$ python -q
>>> import numpy as np
>>> from numpy import linalg as LA
>>> np.set_printoptions(precision=3, suppress=True, linewidth=120)
>>> W0 = np.load("w.npy")
>>> W0
array([[ 1.307,  0.786,  0.722],
       [ 1.73 , -1.779, -0.618],
       [ 0.47 , -2.493, -1.258],
       [-1.648, -2.279, -1.728],
       [ 0.739,  3.291,  2.015],
       [ 0.903,  3.184,  2.004],
       [ 2.15 , -0.195,  0.333],
       [-0.325, -1.666, -0.979],
       [-0.877,  0.973,  0.27 ],
       [-0.441, -1.56 , -1.146],
       [-0.524,  2.457,  1.269],
       [ 0.573, -2.407, -1.322],
       [-2.222,  0.196, -0.306]])
>>> np.round(LA.norm(W0, 2) / LA.norm(W0), 3)
np.float64(0.884)
>>> [round(float(x), 3) for x in LA.svd(W0, compute_uv=False)[:3]]
[8.571, 4.518, 0.203]
>>> U, sv, VT = LA.svd(W0)
>>> np.argmax(sv[:-1] / (sv[1:] + 1e-6)) + 1
np.int64(2)
>>> sv
array([8.571, 4.518, 0.203])
>>> other = U[:, :2] @ np.diag(sv[:2]) @ VT[:2]
>>> round(LA.norm(W0 - other) / LA.norm(W0), 3)
np.float64(0.021)
>>> np.round(np.abs(W0 - other).max(), 3)
np.float64(0.113)
>>> LA.matrix_rank(other)
np.int64(2)
>>> d = LA.norm(W0[:, None] - W0[None], axis=-1)
>>> np.flatnonzero(d[0] < d.mean() / 2)
array([0, 6])
>>> np.unravel_index(d.round(6).argmax(), d.shape)
(np.int64(3), np.int64(4))
>>> d.mean(axis=1).argmax()
np.int64(4)
>>> d[:5, :5]
array([[0.   , 2.925, 3.921, 4.912, 2.876],
       [2.925, 0.   , 1.583, 3.591, 5.798],
       [3.921, 1.583, 0.   , 2.18 , 6.651],
       [4.912, 3.591, 2.18 , 0.   , 7.123],
       [2.876, 5.798, 6.651, 7.123, 0.   ]])
>>> J = np.loadtxt("data.csv", delimiter=",")
>>> J
array([[1., 1., 0.],
       [0., 3., 0.],
       [0., 0., 1.]])
>>> # column 1 is much longer than the rest
>>> np.prod(np.diag(J)), np.round(LA.det(J), 3)
(np.float64(3.0), np.float64(3.0))
>>> [int(LA.matrix_rank(LA.matrix_power(J, p))) for p in range(1, 4)]
[3, 3, 3]
>>> ev, evecs = LA.eig(J)
>>> np.sort(LA.eigvals(J.T))
array([1., 1., 3.])
>>> np.prod(ev)
np.float64(3.0)
>>> ev
array([1., 3., 1.])
>>> data = np.array([[9.0, 4.0, 0.0, 6.0],
...     [4.0, 9.0, 0.0, 6.0],
...     [0.0, 0.0, 5.0, 0.0],
...     [6.0, 6.0, 0.0, 14.0]])
>>> np.sort(LA.eigvals(data).real)
array([ 5.,  5.,  5., 22.])
>>> np.flatnonzero(LA.matrix_power((data != 0) + (data.T != 0) + np.eye(4), 4)[3])
array([0, 1, 3])
>>> L = LA.cholesky(data)
>>> data / np.sqrt(np.outer(np.diag(data), np.diag(data)))
array([[1.   , 0.444, 0.   , 0.535],
       [0.444, 1.   , 0.   , 0.535],
       [0.   , 0.   , 1.   , 0.   ],
       [0.535, 0.535, 0.   , 1.   ]])
>>> L
array([[3.   , 0.   , 0.   , 0.   ],
       [1.333, 2.687, 0.   , 0.   ],
       [0.   , 0.   , 2.236, 0.   ],
       [2.   , 1.24 , 0.   , 2.909]])
>>> np.prod(np.diag(L)) ** 2, round(float(LA.det(data)), 3)
(np.float64(2750.0), 2750.0)
>>> round(float(LA.eigvals(data).sum().real), 3)
37.0
>>> np.einsum("ii->", data)
np.float64(37.0)
>>> np.poly(data)
array([    1.,   -37.,   405., -1775.,  2750.])
>>> np.round(LA.det(2 * data), 3), np.round(LA.det(data), 3)
(np.float64(44000.0), np.float64(2750.0))
>>> round(LA.det(data.T), 3)
np.float64(2750.0)
>>> Q, evecs = LA.qr(data[:, :3])[0], LA.qr(data[:, 3:])[0]
>>> sv = LA.svd(Q.T @ evecs, compute_uv=False)
>>> sv
array([0.901])
>>> M = np.loadtxt("out8.csv", delimiter=",")
>>> M
array([[129.,  22., -57.,  52.],
       [ 22.,  42.,  27., -22.],
       [-57.,  27., 135., -39.],
       [ 52., -22., -39., 154.]])
>>> # symmetric
>>> rng = np.random.default_rng(29)
>>> other = M + rng.integers(-2, 3, (4, 3)) @ rng.integers(-2, 3, (3, 4))
>>> other
array([[127.,  24., -57.,  52.],
       [ 21.,  44.,  29., -21.],
       [-58.,  28., 135., -39.],
       [ 58., -26., -35., 152.]])
>>> other - M
array([[-2.,  2.,  0.,  0.],
       [-1.,  2.,  2.,  1.],
       [-1.,  1.,  0.,  0.],
       [ 6., -4.,  4., -2.]])
>>> Z = W0[[6, 2]].astype(float)
>>> for _ in range(3):
...     labels = LA.norm(W0[:, None] - Z, axis=-1).argmin(axis=1)
...     Z = np.array([W0[labels == j].mean(axis=0) for j in range(2)])
... 
>>> labels
array([0, 1, 1, 1, 0, 0, 0, 1, 0, 1, 0, 1, 1])
>>> Z[1] - Z[0]
array([-0.882, -3.462, -2.153])
>>> K = np.loadtxt("a.csv", delimiter=",")
>>> K
array([[-1.3  , -0.5  ],
       [ 0.7  ,  0.9  ],
       [ 0.345,  1.33 ]])
>>> other = np.array([[2, 0], [2, 0]])
>>> np.einsum("ij->j", K)
array([-0.255,  1.73 ])
>>> LA.matrix_rank(np.vstack([K, other.T]))
np.int64(2)
>>> np.einsum("ik,kj->ij", K, other)
array([[-3.6 ,  0.  ],
       [ 3.2 ,  0.  ],
       [ 3.35,  0.  ]])
>>> LA.matrix_rank(K @ other)
np.int64(1)
>>> np.vstack([K, other.T]).shape
(5, 2)
>>> K @ other
array([[-3.6 ,  0.  ],
       [ 3.2 ,  0.  ],
       [ 3.35,  0.  ]])
>>> def softmax(z):
...     e = np.exp(z - z.max(axis=-1, keepdims=True))
...     return e / e.sum(axis=-1, keepdims=True)
... 
>>> np.round(softmax(10 * K[0]), 3) + 0
array([0., 1.])
>>> softmax(K[0] + -3)
array([0.31, 0.69])
>>> softmax(K[0])
array([0.31, 0.69])
>>> S = K @ K.T / np.sqrt(2)
>>> softmax(S + np.triu(np.full(S.shape, -np.inf), 1))
array([[1.   , 0.   , 0.   ],
       [0.132, 0.868, 0.   ],
       [0.065, 0.394, 0.541]])
>>> softmax(S)
array([[0.825, 0.08 , 0.095],
       [0.068, 0.443, 0.489],
       [0.065, 0.394, 0.541]])
>>> m1 = np.load("x.npy")
>>> m1
array([[ 0,  3, -1,  2],
       [-3,  0, -1,  2],
       [ 1,  1,  0, -2],
       [-2, -2,  2,  0]])
>>> # skew, so no eigenvalue has a real part
>>> x = np.array([1, 1, 2, 0])
>>> rhs = m1 @ x
>>> beta, lr = np.zeros(4), 1 / LA.norm(m1, 2) ** 2
>>> for i in range(40):
...     beta -= lr * m1.T @ (m1 @ beta - rhs)
...     if i % 10 == 0: print(i, round(LA.norm(m1 @ beta - rhs), 3))
... 
0 2.673
10 1.17
20 0.512
30 0.224
>>> beta
array([ 0.992,  0.969,  1.928, -0.022])
>>> round(LA.cond(m1), 3)
np.float64(3.552)
>>> m1 - m1[0]
array([[ 0,  0,  0,  0],
       [-3, -3,  0,  0],
       [ 1, -2,  1, -4],
       [-2, -5,  3, -2]])
>>> np.unravel_index(np.abs(m1).argmax(), m1.shape)
(np.int64(0), np.int64(1))
>>> m1.shape
(4, 4)
>>> m1.mean(axis=0)
array([-1. ,  0.5,  0. ,  0.5])
>>> LA.matrix_rank(m1)
np.int64(4)
>>> np.abs(m1).max()
np.int64(3)
>>> arr = np.load("mat.npy")
>>> arr
array([[  9.949, -17.813, -43.614],
       [  8.725, -13.403, -34.437],
       [  5.401,  -2.904, -11.362],
       [  2.71 ,   1.119,  -0.094],
       [  2.63 ,   1.136,   0.042],
       [  2.578,   1.144,   0.122],
       [ -5.794,  -0.864,  -2.56 ],
       [ -8.659,   0.349,  -1.696],
       [-12.643,   3.153,   1.232],
       [-19.895,  10.437,  10.109]])
>>> proj = arr @ LA.solve(arr.T @ arr, arr.T)
>>> np.round(np.trace(proj), 3)
np.float64(3.0)
>>> np.allclose(proj @ proj, proj)
True
>>> Z = arr[[3, 7]].astype(float)
>>> for _ in range(6):
...     labels = LA.norm(arr[:, None] - Z, axis=-1).argmin(axis=1)
...     Z = np.array([arr[labels == j].mean(axis=0) for j in range(2)])
... 
>>> labels
array([0, 0, 1, 1, 1, 1, 1, 1, 1, 1])
>>> Z
array([[  9.337, -15.608, -39.025],
       [ -4.209,   1.696,  -0.526]])
>>> np.abs(Z[1] - Z[0]).argmax()
np.int64(2)
>>> Z[1] - Z[0]
array([-13.546,  17.304,  38.5  ])
>>> J @ J
array([[1., 4., 0.],
       [0., 9., 0.],
       [0., 0., 1.]])
>>> round(LA.det(J), 3)
np.float64(3.0)
>>> np.sort(LA.eigvals(J).real)
array([1., 1., 3.])
>>> (LA.matrix_power((J != 0) + (J.T != 0) + np.eye(3), 3) > 0).astype(int)
array([[1, 1, 0],
       [1, 1, 0],
       [0, 0, 1]])
>>> (J != 0).astype(int)
array([[1, 1, 0],
       [0, 1, 0],
       [0, 0, 1]])
>>> f = np.array([7, 0, -2])
>>> E = np.outer(rng.normal(size=16), f) + 0.3 * rng.normal(size=(16, 3))
>>> E
array([[-10.866,   0.134,   3.316],
       [-15.46 ,  -0.611,   4.306],
       [  0.299,   0.521,  -0.418],
       [ -5.705,   0.217,   1.985],
       [ -5.415,  -0.206,   0.857],
       [ -3.721,   0.355,   1.014],
       [  2.993,  -0.419,  -0.898],
       [  4.193,  -0.145,  -1.117],
       [  5.132,   0.18 ,  -1.556],
       [  6.958,   0.532,  -1.549],
       [ 21.058,   0.215,  -5.7  ],
       [  1.684,   0.324,  -0.842],
       [  1.141,  -0.03 ,  -0.166],
       [-14.748,   0.16 ,   4.329],
       [-11.588,   0.035,   2.872],
       [ 14.807,  -0.16 ,  -3.789]])
>>> x = np.array([-1, 3, 0])
>>> rhs = E @ x
>>> np.round(LA.pinv(E) @ E, 3) + 0
array([[1., 0., 0.],
       [0., 1., 0.],
       [0., 0., 1.]])
>>> np.round(LA.solve(E.T @ E, E.T @ rhs), 3) + 0
array([-1.,  3.,  0.])
>>> rhs = rhs + 0.05 * rng.normal(size=16)
>>> rhs
array([ 11.254,  13.661,   1.327,   6.29 ,   4.864,   4.827,  -4.223,  -4.58 ,  -4.695,  -5.353, -20.492,  -0.696,
        -1.239,  15.205,  11.72 , -15.377])
>>> beta, *_ = LA.lstsq(E, rhs)
>>> np.round(LA.norm(rhs - E @ beta), 3)
np.float64(0.161)
>>> np.round(E.T @ (rhs - E @ beta), 3) + 0
array([0., 0., 0.])
>>> beta.round()
array([-1.,  3., -0.])
>>> beta
array([-1.027,  2.998, -0.09 ])
>>> [round(float(LA.norm(LA.solve(E.T @ E + lam * np.eye(3), E.T @ rhs))), 2) for lam in (0, 1, 10, 100)]
[3.17, 2.05, 1.02, 0.9]
